% python3 -q
>>> import numpy as np
>>> from numpy import linalg as LA
>>> np.set_printoptions(suppress=True, linewidth=200)
>>> rng = np.random.default_rng(666)
>>> feats = np.eye(6, dtype=int)[rng.permutation(6)]
>>> feats
array([[1, 0, 0, 0, 0, 0],
       [0, 0, 0, 1, 0, 0],
       [0, 0, 1, 0, 0, 0],
       [0, 1, 0, 0, 0, 0],
       [0, 0, 0, 0, 1, 0],
       [0, 0, 0, 0, 0, 1]])
>>> vec = np.array([3, 3, 0, 1, 3, 0])
>>> 6 - LA.matrix_rank(feats - np.eye(6), tol=1e-8)
np.int64(5)
>>> np.round(np.sort(np.abs(np.degrees(np.angle(LA.eigvals(feats))))), 2)
array([  0.,   0.,   0.,   0.,   0., 180.])
>>> round(LA.norm(vec), 2), np.round(LA.norm(feats @ vec), 2)
(np.float64(5.29), np.float64(5.29))
>>> np.round(LA.inv(feats), 2)
array([[1., 0., 0., 0., 0., 0.],
       [0., 0., 0., 1., 0., 0.],
       [0., 0., 1., 0., 0., 0.],
       [0., 1., 0., 0., 0., 0.],
       [0., 0., 0., 0., 1., 0.],
       [0., 0., 0., 0., 0., 1.]])
>>> np.round(LA.det(feats), 2)
np.float64(-1.0)
>>> feats.T @ (feats @ vec)
array([3, 3, 0, 1, 3, 0])
>>> lab = rng.permutation(6)
>>> lab
array([3, 0, 2, 5, 4, 1])
>>> A2 = feats[lab][:, lab]
>>> np.allclose(A2, feats)
False
>>> ang = rng.uniform(0, 2 * np.pi, 29)
>>> O, _ = LA.qr(np.array([[-0.9, 1.7], [-0.6, 0.1], [0.3, 0.2]]))
>>> A = 3 * np.c_[np.cos(ang), np.sin(ang)] @ O.T
>>> A.round(2)
array([[ 2.81,  1.  , -0.29],
       [ 2.77,  1.09, -0.36],
       [-0.94,  2.21, -1.79],
       [ 1.22, -2.1 ,  1.76],
       [ 2.11, -1.53,  1.48],
       [ 2.7 ,  1.22, -0.47],
       [-2.76,  0.68, -0.95],
       [-1.25,  2.09, -1.75],
       [ 0.48, -2.34,  1.81],
       [ 0.39, -2.36,  1.81],
       [ 2.21,  1.78, -0.97],
       [-2.69, -1.23,  0.48],
       [ 2.39,  1.62, -0.82],
       [-2.87, -0.85,  0.17],
       [ 0.62, -2.31,  1.81],
       [ 2.75,  1.12, -0.39],
       [ 2.86, -0.44,  0.78],
       [ 2.44, -1.19,  1.27],
       [-2.27, -1.73,  0.92],
       [-2.97, -0.2 , -0.33],
       [ 2.83, -0.53,  0.85],
       [ 1.73, -1.83,  1.63],
       [ 0.32, -2.37,  1.81],
       [ 1.96, -1.66,  1.55],
       [ 2.16, -1.49,  1.45],
       [-0.72, -2.39,  1.66],
       [ 2.97,  0.25,  0.29],
       [ 2.66,  1.28, -0.52],
       [-1.68, -2.12,  1.3 ]])
>>> U, sigma, vt = LA.svd(A)
>>> np.argmax(sigma[:-1] / (sigma[1:] + 1e-6)) + 1
np.int64(2)
>>> A2 = U[:, :2] @ np.diag(sigma[:2]) @ vt[:2]
>>> A2.round(2)
array([[ 2.81,  1.  , -0.29],
       [ 2.77,  1.09, -0.36],
       [-0.94,  2.21, -1.79],
       [ 1.22, -2.1 ,  1.76],
       [ 2.11, -1.53,  1.48],
       [ 2.7 ,  1.22, -0.47],
       [-2.76,  0.68, -0.95],
       [-1.25,  2.09, -1.75],
       [ 0.48, -2.34,  1.81],
       [ 0.39, -2.36,  1.81],
       [ 2.21,  1.78, -0.97],
       [-2.69, -1.23,  0.48],
       [ 2.39,  1.62, -0.82],
       [-2.87, -0.85,  0.17],
       [ 0.62, -2.31,  1.81],
       [ 2.75,  1.12, -0.39],
       [ 2.86, -0.44,  0.78],
       [ 2.44, -1.19,  1.27],
       [-2.27, -1.73,  0.92],
       [-2.97, -0.2 , -0.33],
       [ 2.83, -0.53,  0.85],
       [ 1.73, -1.83,  1.63],
       [ 0.32, -2.37,  1.81],
       [ 1.96, -1.66,  1.55],
       [ 2.16, -1.49,  1.45],
       [-0.72, -2.39,  1.66],
       [ 2.97,  0.25,  0.29],
       [ 2.66,  1.28, -0.52],
       [-1.68, -2.12,  1.3 ]])
>>> np.round(np.abs(A - A2).max(), 2)
np.float64(0.0)
>>> np.argsort(-LA.norm(A2, axis=0).round(6), kind="stable")[:3]
array([0, 1, 2])
>>> LA.matrix_rank(A2, rtol=0.1)
np.int64(2)
>>> round(LA.norm(A2, 2) / LA.norm(A2), 2)
np.float64(0.74)
>>> [round(float(x), 2) for x in LA.svd(A2, compute_uv=False)[:3]]
[11.97, 10.85, 0.0]
>>> M = np.array([[-6.23, -1.99, 2.5],
...     [0.65, 2.51, -7.18],
...     [1.47, -2.73, -0.15],
...     [-4.98, 0.19, 0.29],
...     [-1.99, -1.42, -2.55],
...     [5.52, -0.11, 3.8],
...     [0.74, -0.61, -5.04],
...     [4.75, -0.8, -5.72],
...     [2.03, 4.22, -6.11],
...     [1.9, 1.15, -3.71],
...     [-1.8, 2.32, -3.24],
...     [-8.41, -1.63, -0.21],
...     [-2.69, -0.01, -3.05],
...     [-1.05, -0.4, 6.03],
...     [0.98, -1.73, -0.64],
...     [-3.61, -1.01, 7.01]])
>>> vec = np.array([4, 3, -4])
>>> target = M @ vec
>>> b, lr = np.zeros(3), 1 / LA.norm(M, 2) ** 2
>>> for i in range(8):
...     b -= lr * M.T @ (M @ b - target)
...     if i % 2 == 0: print(i, round(LA.norm(M @ b - target), 2))
... 
0 12.89
2 7.96
4 6.18
6 4.89
>>> b.round(2)
array([ 4.06,  2.31, -4.14])
>>> round(LA.cond(M), 2)
np.float64(3.02)
>>> arr = np.load("mat.npy")
>>> arr
array([[5., 2., 0.],
       [2., 8., 0.],
       [0., 0., 4.]])
>>> # splits into 2 blocks
>>> U, sigma, vt = LA.svd(arr, full_matrices=False)
>>> round(np.sqrt((sigma ** 2).sum()), 2), round(float(LA.norm(arr)), 2)
(np.float64(10.63), 10.63)
>>> (sigma > 1e-8).sum()
np.int64(3)
>>> np.round(U.T @ arr @ vt.T, 2) + 0
array([[9., 0., 0.],
       [0., 4., 0.],
       [0., 0., 4.]])
>>> vals, vecs = LA.eigh(arr)
>>> vec = np.array([4, 1, 2])
>>> round(vec @ arr @ vec / (vec @ vec), 2), vals[0], vals[-1]
(np.float64(5.71), np.float64(4.0), np.float64(9.0))
>>> hat = np.triu(np.array([[0, 4, 2], [-9, 3, 6], [5, 7, 5]]), 1) + np.eye(3)
>>> A2 = hat @ arr @ LA.inv(hat)
>>> hat @ arr - arr @ hat
array([[  8.,  12., -14.],
       [  0.,  -8., -28.],
       [  0.,   0.,   0.]])
>>> round(float(LA.det(A2)), 2)
144.0
>>> np.poly(A2)
array([   1.,  -17.,   88., -144.])
>>> vec = np.array([1, 4, 1])
>>> target = arr @ vec
>>> b, lr = np.zeros(3), 1 / LA.norm(arr, 2) ** 2
>>> for i in range(60):
...     b -= lr * arr.T @ (arr @ b - target)
...     if i % 10 == 0: print(i, round(LA.norm(arr @ b - target), 2))
... 
0 4.31
10 0.48
20 0.05
30 0.01
40 0.0
50 0.0
>>> b.round(2)
array([1., 4., 1.])
>>> round(float(LA.cond(arr)), 2)
2.25
>>> vec = np.ones(3)
>>> for _ in range(3):
...     vec = arr @ vec
...     vec /= LA.norm(vec)
...     print(round(vec @ arr @ vec, 2))
... 
8.42
8.87
8.97
>>> round(float(LA.eigvalsh(arr)[-1]), 2)
9.0
>>> m1 = np.load("out7.npy")
>>> m1
array([[  4, -12,  -2],
       [-12,  36,   6],
       [ -2,   6,   1]])
>>> U, sigma, vt = LA.svd(m1)
>>> vecs = vt[:(sigma > 1e-8).sum()]
>>> vec = m1[2] + 3 * m1[1] + rng.integers(2) * np.eye(3)[2]
>>> vec
array([-38., 114.,  19.])
>>> round(float(LA.norm(vec - vecs.T @ vecs @ vec)), 2)
0.0
>>> np.round(np.diag(vecs.T @ vecs), 2)
array([0.1 , 0.88, 0.02])
>>> np.allclose(vecs.T @ vecs @ vec, vec)
True
>>> F = np.array([[3, 3, 0, 0], [2, 3, 0, 0], [0, 0, 3, 3], [0, 0, 2, 3]])
>>> lab = rng.permutation(4)
>>> lab
array([3, 0, 1, 2])
>>> A2 = F[lab][:, lab]
>>> np.round(LA.det(A2), 2), round(LA.det(F[lab]), 2)
(np.float64(9.0), np.float64(-9.0))
>>> np.diag(A2)
array([3, 3, 3, 3])
>>> np.round(np.sort(np.abs(LA.eigvals(A2))), 2)
array([0.55, 0.55, 5.45, 5.45])
>>> np.allclose(A2, F)
False
>>> vals, vecs = LA.eig(F)
>>> vals.round(2)
array([5.45, 0.55, 5.45, 0.55])
>>> np.round(np.sort(LA.eigvals(F @ F)), 2)
array([ 0.3,  0.3, 29.7, 29.7])
>>> O, vecs = LA.qr(F[:, :2])[0], LA.qr(F[:, 2:])[0]
>>> sigma = LA.svd(O.T @ vecs, compute_uv=False)
>>> sigma.round(2) + 0
array([0., 0.])
>>> round(LA.norm(O @ O.T - vecs @ vecs.T, 2), 2)
np.float64(1.0)
>>> (sigma > 0.9).sum()
np.int64(0)
>>> J = np.loadtxt("a.csv", delimiter=",")
>>> J
array([[1., 0., 0.],
       [0., 0., 1.],
       [0., 1., 0.]])
>>> lab = rng.permutation(3)
>>> lab
array([0, 1, 2])
>>> A2 = J[lab][:, lab]
>>> np.allclose(A2, J)
True
>>> np.trace(A2)
np.float64(1.0)
>>> np.round(LA.det(A2), 2), round(float(LA.det(J[lab])), 2)
(np.float64(-1.0), -1.0)
>>> np.round(np.sort(np.abs(LA.eigvals(A2))), 2)
array([1., 1., 1.])
>>> blk = np.stack([J, 4 * J, J[::-1]])
>>> blk.sum(axis=0)
array([[5., 1., 0.],
       [0., 0., 6.],
       [1., 5., 0.]])
>>> blk.shape
(3, 3, 3)
>>> LA.matrix_rank(blk)
array([3, 3, 3])
>>> (blk @ J.T).shape
(3, 3, 3)
>>> LA.matrix_rank(blk.reshape(3, -1))
np.int64(2)
>>> np.round(LA.det(blk), 2)
array([ -1., -64.,   1.])
>>> X = np.load("x.npy")
>>> X
array([[-3,  3, -1,  0],
       [ 0, -1, -1,  0],
       [-3,  0,  1,  0],
       [ 0,  0,  0,  3]])
>>> lab = rng.permutation(4)
>>> A2 = X[:, lab] * rng.choice([-1, 1], 4)
>>> A2
array([[ 1,  0, -3, -3],
       [ 1,  0,  1,  0],
       [-1,  0,  0, -3],
       [ 0, -3,  0,  0]])
>>> U, _, vt = LA.svd(X.T @ A2)
>>> lab
array([2, 3, 1, 0])
>>> O = X.astype(float).copy()
>>> for j in range(4):
...     O[:, j] -= O[:, :j] @ (O[:, :j].T @ O[:, j])
...     O[:, j] /= LA.norm(O[:, j])
... 
>>> np.round(O.T @ O, 2) + 0
array([[1., 0., 0., 0.],
       [0., 1., 0., 0.],
       [0., 0., 1., 0.],
       [0., 0., 0., 1.]])
